$ python -q
>>> import numpy as np
>>> import numpy.linalg as la
>>> np.set_printoptions(suppress=True, linewidth=120)
>>> mat = np.array([[-2.0, 1.0, 0.0, 0.0],
...     [0.0, -2.0, 1.0, 0.0],
...     [0.0, 0.0, -2.0, 1.0],
...     [0.0, 0.0, 0.0, -2.0]])
>>> print(mat)
[[-2.  1.  0.  0.]
 [ 0. -2.  1.  0.]
 [ 0.  0. -2.  1.]
 [ 0.  0.  0. -2.]]
>>> print(mat @ mat)
[[ 4. -4.  1.  0.]
 [ 0.  4. -4.  1.]
 [ 0.  0.  4. -4.]
 [ 0.  0.  0.  4.]]
>>> print([int(la.matrix_rank(la.matrix_power(mat, p))) for p in range(1, 5)])
[4, 4, 4, 4]
>>> print(np.round(la.matrix_power(mat - np.diag(np.diag(mat)), 4), 1))
[[0. 0. 0. 0.]
 [0. 0. 0. 0.]
 [0. 0. 0. 0.]
 [0. 0. 0. 0.]]
>>> print(la.matrix_rank(mat - mat[0, 0] * np.eye(4)))
3
>>> print(np.round(np.sort(la.eigvals(mat)), 1))
[-2. -2. -2. -2.]
>>> hat = np.triu(np.array([[7, -7, -5, -3], [-3, 9, 4, -8], [1, 8, 1, 4], [2, -4, 4, -7]]), 1) + np.eye(4)
>>> B = hat @ mat @ la.inv(hat)
>>> print(round(la.det(B), 1))
16.0
>>> print(np.poly(B))
[ 1.  8. 24. 32. 16.]
>>> print(hat @ mat - mat @ hat)
[[  0.   0. -11.   3.]
 [  0.   0.   0.   0.]
 [  0.   0.   0.   0.]
 [  0.   0.   0.   0.]]
>>> print(B)
[[ -2.   1. -11.  47.]
 [  0.  -2.   1.   0.]
 [  0.   0.  -2.   1.]
 [  0.   0.   0.  -2.]]
>>> print(la.matrix_rank(B))
4
>>> q, Rm = la.qr(mat)
>>> print(q)
[[ 1.  0.  0.  0.]
 [-0.  1.  0.  0.]
 [-0. -0.  1.  0.]
 [-0. -0. -0.  1.]]
>>> print(q @ Rm)
[[-2.  1.  0.  0.]
 [ 0. -2.  1.  0.]
 [ 0.  0. -2.  1.]
 [ 0.  0.  0. -2.]]
>>> print(np.trace(q @ q.T))
4.0
>>> print(Rm)
[[-2.  1.  0.  0.]
 [ 0. -2.  1.  0.]
 [ 0.  0. -2.  1.]
 [ 0.  0.  0. -2.]]
